$ python -q
>>> import numpy as np
>>> import numpy.linalg as la
>>> np.set_printoptions(precision=2, suppress=True, linewidth=120, legacy="1.25")
>>> basis = np.array([[-3, -2, -2, 0]])
>>> rng = np.random.default_rng(8077)
>>> m1 = rng.normal(size=(16, 1)) @ basis + np.array([3, 2, -3, -2])
>>> m1
array([[-1.67, -1.12, -6.12, -2.  ],
       [ 3.4 ,  2.27, -2.73, -2.  ],
       [ 1.01,  0.68, -4.32, -2.  ],
       [ 6.92,  4.62, -0.38, -2.  ],
       [ 6.3 ,  4.2 , -0.8 , -2.  ],
       [ 4.35,  2.9 , -2.1 , -2.  ],
       [ 3.41,  2.27, -2.73, -2.  ],
       [ 3.65,  2.43, -2.57, -2.  ],
       [ 7.47,  4.98, -0.02, -2.  ],
       [ 2.94,  1.96, -3.04, -2.  ],
       [ 0.22,  0.15, -4.85, -2.  ],
       [ 0.59,  0.39, -4.61, -2.  ],
       [ 3.87,  2.58, -2.42, -2.  ],
       [-0.4 , -0.27, -5.27, -2.  ],
       [ 4.29,  2.86, -2.14, -2.  ],
       [ 4.23,  2.82, -2.18, -2.  ]])
>>> la.matrix_rank(m1, rtol=0.1)
2
>>> np.argsort(-la.norm(m1, axis=0).round(6), kind="stable")[:3]
array([0, 2, 1])
>>> left, sigma, Vh = la.svd(m1)
>>> evecs = Vh[:(sigma > 1e-8).sum()]
>>> x0 = m1[10] + 4 * m1[15] + rng.integers(2) * np.eye(4)[1]
>>> x0
array([ 17.13,  12.42, -13.58, -10.  ])
>>> la.matrix_rank(np.vstack([m1, x0]))
3
>>> evecs.T @ evecs
array([[ 0.66,  0.44,  0.06, -0.15],
       [ 0.44,  0.3 ,  0.04, -0.1 ],
       [ 0.06,  0.04,  0.87,  0.33],
       [-0.15, -0.1 ,  0.33,  0.17]])
